In [1]: import numpy as np

In [2]: from numpy import linalg as LA

In [3]: np.set_printoptions(precision=2, suppress=True, linewidth=100)

In [4]: def rd(a):
   ...:     return np.round(a, 2) + 0
   ...: 

In [5]: M = np.load("sample16.npy")

In [6]: print(M)
[[1.   0.7  0.49]
 [0.7  1.   0.7 ]
 [0.49 0.7  1.  ]]

In [7]: vec = np.ones(3)

In [8]: for _ in range(6):
   ...:     vec = M @ vec
   ...:     vec /= LA.norm(vec)
   ...:     print(round(vec @ M @ vec, 2))
   ...: 
2.26
2.26
2.26
2.26
2.26
2.26

In [9]: rd(vec)
Out[9]: array([0.56, 0.62, 0.56])

In [10]: w, evecs = LA.eigvalsh(M)
Traceback (most recent call last):
  Cell In[10], line 1
    w, evecs = LA.eigvalsh(M)
ValueError: too many values to unpack (expected 2)


In [11]: w, evecs = LA.eigh(M)

In [12]: rd(evecs.T @ evecs)
Out[12]: 
array([[1., 0., 0.],
       [0., 1., 0.],
       [0., 0., 1.]])

In [13]: rd(evecs.T @ M @ evecs)
Out[13]: 
array([[0.23, 0.  , 0.  ],
       [0.  , 0.51, 0.  ],
       [0.  , 0.  , 2.26]])

In [14]: w.sum(), np.trace(M)
Out[14]: (np.float64(3.0), np.float64(3.0))

In [15]: (w > 1e-8).sum(), (w < -1e-8).sum()
Out[15]: (np.int64(3), np.int64(0))

In [16]: rd(LA.svd(M, compute_uv=False))
Out[16]: array([2.26, 0.51, 0.23])

In [17]: print(rd(LA.eigvalsh(M + -1 * np.eye(3))))
[-0.77 -0.49  1.26]

In [18]: print(rd(evecs @ np.diag(w) @ evecs.T))
[[1.   0.7  0.49]
 [0.7  1.   0.7 ]
 [0.49 0.7  1.  ]]

In [19]: Y = LA.inv(M)

In [20]: rd(LA.det(M) * LA.det(Y))
Out[20]: np.float64(1.0)

In [21]: rd(Y)
Out[21]: 
array([[ 1.96, -1.37,  0.  ],
       [-1.37,  2.92, -1.37],
       [ 0.  , -1.37,  1.96]])

In [22]: rd(LA.inv(Y))
Out[22]: 
array([[1.  , 0.7 , 0.49],
       [0.7 , 1.  , 0.7 ],
       [0.49, 0.7 , 1.  ]])

In [23]: w, evecs = LA.eig(M)

In [24]: rd(M @ evecs[:, 0] - w[0] * evecs[:, 0])
Out[24]: array([0., 0., 0.])

In [25]: rd(np.sort(LA.eigvals(M.T)))
Out[25]: array([0.23, 0.51, 2.26])

In [26]: rd(w)
Out[26]: array([2.26, 0.51, 0.23])
